$ python3 -q
>>> import numpy as np
>>> import numpy.linalg as la
>>> np.set_printoptions(precision=2, suppress=True, linewidth=120)
>>> tidy = lambda a: np.round(a, 2) + 0
>>> rng = np.random.default_rng(884673)
>>> E = np.triu(rng.random((8, 8)) < 0.3, 1).astype(int)
>>> E = E + E.T
>>> E
array([[0, 0, 1, 1, 0, 0, 1, 1],
       [0, 0, 0, 0, 0, 0, 0, 0],
       [1, 0, 0, 0, 0, 0, 0, 1],
       [1, 0, 0, 0, 1, 1, 1, 0],
       [0, 0, 0, 1, 0, 0, 0, 0],
       [0, 0, 0, 1, 0, 0, 0, 0],
       [1, 0, 0, 1, 0, 0, 0, 0],
       [1, 0, 1, 0, 0, 0, 0, 0]])
>>> np.all(la.eigvalsh(E) > 0)
np.False_
>>> print([round(float(la.det(E[:i, :i])), 2) + 0 for i in range(1, 9)])
[0.0, 0.0, 0.0, 0.0, 0.0, 0.0, 0.0, 0.0]
>>> Y = np.array([[2, 2], [-1, 1]])
>>> C = np.array([[-4, 4, -4, 7, -2, -8],
...     [-6, 4, 8, 8, -5, 4],
...     [2, -4, -7, -4, 1, -3],
...     [-1, 3, 4, -6, 0, -5],
...     [8, -3, -2, 2, -9, -6],
...     [-2, 7, -9, -1, -8, -5]])
>>> mat = np.block([[Y, np.array([[1, 3, 3, 0, 1, 1], [0, 1, 3, 2, 2, 3]])], [np.zeros((6, 2)), C]])
>>> mat
array([[ 2.,  2.,  1.,  3.,  3.,  0.,  1.,  1.],
       [-1.,  1.,  0.,  1.,  3.,  2.,  2.,  3.],
       [ 0.,  0., -4.,  4., -4.,  7., -2., -8.],
       [ 0.,  0., -6.,  4.,  8.,  8., -5.,  4.],
       [ 0.,  0.,  2., -4., -7., -4.,  1., -3.],
       [ 0.,  0., -1.,  3.,  4., -6.,  0., -5.],
       [ 0.,  0.,  8., -3., -2.,  2., -9., -6.],
       [ 0.,  0., -2.,  7., -9., -1., -8., -5.]])
>>> O, V = la.qr(mat[:, :2])[0], la.qr(mat[:, 2:])[0]
>>> sv = la.svd(O.T @ V, compute_uv=False)
>>> tidy(np.degrees(np.arccos(sv.clip(0, 1))))
array([32.29, 77.09])
>>> print(tidy(la.norm(O @ O.T - V @ V.T, 2)))
1.0
